In [1]: import numpy as np

In [2]: from numpy import linalg as LA

In [3]: np.set_printoptions(precision=2, suppress=True, linewidth=100, sign=" ")

In [4]: r0 = np.array([1, 1, -2, -1, -3, 2, 3, 0, -2, -1])

In [5]: v = np.array([0, 2, 0, 2, 2, 2, 2, 2])

In [6]: W0 = np.outer(r0, v)

In [7]: W0
Out[7]: 
array([[ 0,  2,  0,  2,  2,  2,  2,  2],
       [ 0,  2,  0,  2,  2,  2,  2,  2],
       [ 0, -4,  0, -4, -4, -4, -4, -4],
       [ 0, -2,  0, -2, -2, -2, -2, -2],
       [ 0, -6,  0, -6, -6, -6, -6, -6],
       [ 0,  4,  0,  4,  4,  4,  4,  4],
       [ 0,  6,  0,  6,  6,  6,  6,  6],
       [ 0,  0,  0,  0,  0,  0,  0,  0],
       [ 0, -4,  0, -4, -4, -4, -4, -4],
       [ 0, -2,  0, -2, -2, -2, -2, -2]])

In [8]: t3 = np.stack([W0, 2 * W0, W0[::-1]])

In [9]: print(t3.sum(axis=0))
[[  0   4   0   4   4   4   4   4]
 [  0   2   0   2   2   2   2   2]
 [  0 -12   0 -12 -12 -12 -12 -12]
 [  0   0   0   0   0   0   0   0]
 [  0 -14   0 -14 -14 -14 -14 -14]
 [  0   6   0   6   6   6   6   6]
 [  0  16   0  16  16  16  16  16]
 [  0  -4   0  -4  -4  -4  -4  -4]
 [  0 -10   0 -10 -10 -10 -10 -10]
 [  0  -4   0  -4  -4  -4  -4  -4]]

In [10]: t3.shape
Out[10]: (3, 10, 8)

In [11]: (t3 @ W0.T).shape
Out[11]: (3, 10, 10)

In [12]: LA.matrix_rank(t3.reshape(3, -1))
Out[12]: np.int64(2)

In [13]: left, sig, vt = LA.svd(W0)

In [14]: print(sig.round(2) + 0)
[ 28.57   0.     0.     0.     0.     0.     0.     0.  ]

In [15]: Y = left[:, :1] @ np.diag(sig[:1]) @ vt[:1]

In [16]: LA.matrix_rank(W0, rtol=0.05)
Out[16]: np.int64(1)

In [17]: x = np.array([-3, -1, 0, -3, 0, 3, 2, -2])

In [18]: a = np.maximum(W0 @ x, 0)

In [19]: np.tanh(W0 @ x)
Out[19]: array([-0.96, -0.96,  1.  ,  0.96,  1.  , -1.  , -1.  ,  0.  ,  1.  ,  0.96])

In [20]: np.flatnonzero(a > 1e-9)
Out[20]: array([ 2,  3,  4,  8,  9])

In [21]: np.maximum(W0 @ x, 0) - np.maximum(-W0 @ x, 0)
Out[21]: array([-2, -2,  4,  2,  6, -4, -6,  0,  4,  2])

In [22]: W0 * (a > 1e-9)[:, None]
Out[22]: 
array([[ 0,  0,  0,  0,  0,  0,  0,  0],
       [ 0,  0,  0,  0,  0,  0,  0,  0],
       [ 0, -4,  0, -4, -4, -4, -4, -4],
       [ 0, -2,  0, -2, -2, -2, -2, -2],
       [ 0, -6,  0, -6, -6, -6, -6, -6],
       [ 0,  0,  0,  0,  0,  0,  0,  0],
       [ 0,  0,  0,  0,  0,  0,  0,  0],
       [ 0,  0,  0,  0,  0,  0,  0,  0],
       [ 0, -4,  0, -4, -4, -4, -4, -4],
       [ 0, -2,  0, -2, -2, -2, -2, -2]])

In [23]: round(np.trace(LA.pinv(W0) @ W0), 2)
Out[23]: np.float64(1.0)

In [24]: LA.lstsq(W0[:-1].T, W0[-1])[2]
Out[24]: np.int32(1)

In [25]: W0 @ LA.pinv(W0) @ W0
Out[25]: 
array([[ 0.,  2.,  0.,  2.,  2.,  2.,  2.,  2.],
       [ 0.,  2.,  0.,  2.,  2.,  2.,  2.,  2.],
       [ 0., -4.,  0., -4., -4., -4., -4., -4.],
       [ 0., -2.,  0., -2., -2., -2., -2., -2.],
       [ 0., -6.,  0., -6., -6., -6., -6., -6.],
       [ 0.,  4.,  0.,  4.,  4.,  4.,  4.,  4.],
       [ 0.,  6.,  0.,  6.,  6.,  6.,  6.,  6.],
       [ 0.,  0.,  0.,  0.,  0.,  0.,  0.,  0.],
       [ 0., -4.,  0., -4., -4., -4., -4., -4.],
       [ 0., -2.,  0., -2., -2., -2., -2., -2.]])

In [26]: np.argsort(-LA.norm(W0, axis=0).round(6), kind="stable")[:3]
Out[26]: array([ 1,  3,  4])

In [27]: round(LA.norm(W0, 2) / LA.norm(W0), 2)
Out[27]: np.float64(1.0)

In [28]: LA.cond(W0) > 100
Out[28]: np.True_

In [29]: LA.matrix_rank(W0, rtol=0.1)
Out[29]: np.int64(1)

In [30]: F = np.loadtxt("arr.csv", delimiter=",")

In [31]: F
Out[31]: 
array([[  4.,   1.,   0.,   3.,   3.],
       [  1.,   4.,   0.,   3.,   3.],
       [  0.,   0.,   3.,   0.,   0.],
       [  3.,   3.,   0.,  12.,   9.],
       [  3.,   3.,   0.,   9.,  12.]])

In [32]: # 2 groups of indices that never mix

In [33]: vals, vecs = LA.eig(F)

In [34]: np.round(F @ vecs[:, 0] - vals[0] * vecs[:, 0], 2) + 0
Out[34]: array([ 0.,  0.,  0.,  0.,  0.])

In [35]: np.sort(LA.eigvals(LA.inv(F)))
Out[35]: array([ 0.04,  0.33,  0.33,  0.33,  0.33])

In [36]: O, R = LA.qr(F)

In [37]: np.abs(np.diag(R))
Out[37]: array([ 5.92,  3.96,  3.  ,  6.6 ,  4.02])

In [38]: O @ R
Out[38]: 
array([[  4.,   1.,   0.,   3.,   3.],
       [  1.,   4.,   0.,   3.,   3.],
       [  0.,   0.,   3.,   0.,   0.],
       [  3.,   3.,   0.,  12.,   9.],
       [  3.,   3.,   0.,   9.,  12.]])

In [39]: print(O)
[[-0.68  0.5   0.    0.51 -0.17]
 [-0.17 -0.82  0.    0.51 -0.17]
 [-0.    0.    1.    0.    0.  ]
 [-0.51 -0.19 -0.   -0.66 -0.52]
 [-0.51 -0.19 -0.   -0.2   0.82]]

In [40]: A = np.array([[0, 2, -1, 0, 4, -2],
    ...:     [2, 0, 2, 4, 0, 4],
    ...:     [0, 0, 0, 0, 0, 0],
    ...:     [0, 0, 0, 0, -10, 5],
    ...:     [0, 0, 0, -10, 0, -10],
    ...:     [0, 0, 0, 0, 0, 0]])

In [41]: rank = LA.matrix_rank(A)

In [42]: rank
Out[42]: np.int64(4)

In [43]: ns = LA.svd(A)[2][rank:].T

In [44]: LA.matrix_rank(A.T @ A), LA.matrix_rank(A @ A.T)
Out[44]: (np.int64(4), np.int64(4))

In [45]: ns.shape
Out[45]: (6, 2)

In [46]: [int(LA.matrix_rank(np.delete(A, i, axis=0))) for i in range(6)]
Out[46]: [3, 3, 4, 3, 3, 4]

In [47]: np.round(ns @ ns.T, 2) + 0
Out[47]: 
array([[ 0.44, -0.22, -0.44,  0.  ,  0.  ,  0.  ],
       [-0.22,  0.11,  0.22,  0.  ,  0.  ,  0.  ],
       [-0.44,  0.22,  0.44,  0.  ,  0.  ,  0.  ],
       [ 0.  ,  0.  ,  0.  ,  0.44, -0.22, -0.44],
       [ 0.  ,  0.  ,  0.  , -0.22,  0.11,  0.22],
       [ 0.  ,  0.  ,  0.  , -0.44,  0.22,  0.44]])

In [48]: [int(LA.matrix_rank(A[:, :j + 1])) for j in range(6)]
Out[48]: [1, 2, 2, 3, 4, 4]

In [49]: np.allclose(A @ ns, 0)
Out[49]: True

In [50]: [int(LA.matrix_rank(A[:i])) for i in range(1, len(A) + 1)]
Out[50]: [1, 2, 2, 3, 4, 4]

In [51]: left, sig, vt = LA.svd(A)

In [52]: np.argmax(sig[:-1] / (sig[1:] + 1e-6)) + 1
Out[52]: np.int64(4)

In [53]: Y = left[:, :4] @ np.diag(sig[:4]) @ vt[:4]

In [54]: LA.matrix_rank(Y)
Out[54]: np.int64(4)

In [55]: print(Y.round(2) + 0)
[[  0.   2.  -1.   0.   4.  -2.]
 [  2.   0.   2.   4.   0.   4.]
 [  0.   0.   0.   0.   0.   0.]
 [  0.   0.   0.   0. -10.   5.]
 [  0.   0.   0. -10.   0. -10.]
 [  0.   0.   0.   0.   0.   0.]]

In [56]: print(round(float(np.abs(A - Y).max()), 2))
0.0

In [57]: LA.matrix_rank(A, rtol=0.05)
Out[57]: np.int64(4)

In [58]: np.allclose(A[:-1].T @ LA.lstsq(A[:-1].T, A[-1])[0], A[-1])
Out[58]: True

In [59]: LA.lstsq(A[:-1].T, A[-1])[2]
Out[59]: np.int32(4)

In [60]: print(np.abs(np.diag(LA.qr(A)[1])) > 1e-9)
[ True  True False  True  True False]

In [61]: round(float(np.trace(LA.pinv(A) @ A)), 2)
Out[61]: 4.0

In [62]: left, sig, vt = LA.svd(A)

In [63]: vecs = vt[:(sig > 1e-8).sum()]

In [64]: rng = np.random.default_rng(13)

In [65]: x = A[0] + 2 * A[5] + rng.integers(2) * np.eye(6)[3]

In [66]: x
Out[66]: array([ 0.,  2., -1.,  1.,  4., -2.])

In [67]: LA.matrix_rank(np.vstack([A, x]))
Out[67]: np.int64(5)

In [68]: np.round(LA.norm(x - vecs.T @ vecs @ x), 2)
Out[68]: np.float64(0.67)

In [69]: t = np.sort(rng.uniform(-2, 2, 16))

In [70]: E = np.c_[t, t ** 2, t ** 3] @ np.array([[-3, -1, -2, 2, 0, -2], [-1, 2, 0, 2, 1, 3], [3, -3, 1, 3, -1, 1]])

In [71]: E.round(2) + 0
Out[71]: 
array([[-21.61,  33.53,  -3.9 , -19.69,  11.83,   7.98],
       [-12.3 ,  21.92,  -1.45, -12.17,   7.7 ,   7.13],
       [-11.76,  21.23,  -1.32, -11.74,   7.45,   7.05],
       [ -0.65,   5.38,   1.04,  -2.69,   1.78,   3.77],
       [ -0.04,   4.19,   1.09,  -2.12,   1.36,   3.28],
       [  0.82,   0.78,   0.68,  -0.61,   0.18,   1.08],
       [  0.63,   0.41,   0.48,  -0.42,   0.08,   0.66],
       [ -0.22,  -0.06,  -0.14,   0.15,   0.  ,  -0.13],
       [ -1.29,  -0.32,  -0.82,   1.61,   0.11,  -0.19],
       [  0.5 ,  -3.93,  -0.56,  11.36,  -0.38,   4.08],
       [  0.59,  -4.03,  -0.53,  11.58,  -0.4 ,   4.19],
       [  0.73,  -4.2 ,  -0.49,  11.93,  -0.44,   4.36],
       [  2.33,  -5.99,   0.03,  15.49,  -0.85,   6.09],
       [  5.65,  -9.52,   1.14,  21.95,  -1.73,   9.23],
       [  8.54, -12.49,   2.12,  27.04,  -2.51,  11.69],
       [ 12.3 , -16.3 ,   3.41,  33.28,  -3.53,  14.7 ]])

In [72]: t = np.radians(15)

In [73]: R = np.eye(6)

In [74]: R[5, 5] = R[4, 4] = np.cos(t)

In [75]: R[5, 4], R[4, 5] = -np.sin(t), np.sin(t)

In [76]: R
Out[76]: 
array([[ 1.  ,  0.  ,  0.  ,  0.  ,  0.  ,  0.  ],
       [ 0.  ,  1.  ,  0.  ,  0.  ,  0.  ,  0.  ],
       [ 0.  ,  0.  ,  1.  ,  0.  ,  0.  ,  0.  ],
       [ 0.  ,  0.  ,  0.  ,  1.  ,  0.  ,  0.  ],
       [ 0.  ,  0.  ,  0.  ,  0.  ,  0.97,  0.26],
       [ 0.  ,  0.  ,  0.  ,  0.  , -0.26,  0.97]])

In [77]: Y = E @ R.T

In [78]: np.round(LA.svd(E, compute_uv=False), 2) + 0, np.round(LA.svd(Y, compute_uv=False), 2) + 0
Out[78]: 
(array([ 83.21,  37.81,   8.17,   0.  ,   0.  ,   0.  ]),
 array([ 83.21,  37.81,   8.17,   0.  ,   0.  ,   0.  ]))

In [79]: np.allclose(E @ E.T, Y @ Y.T)
Out[79]: True
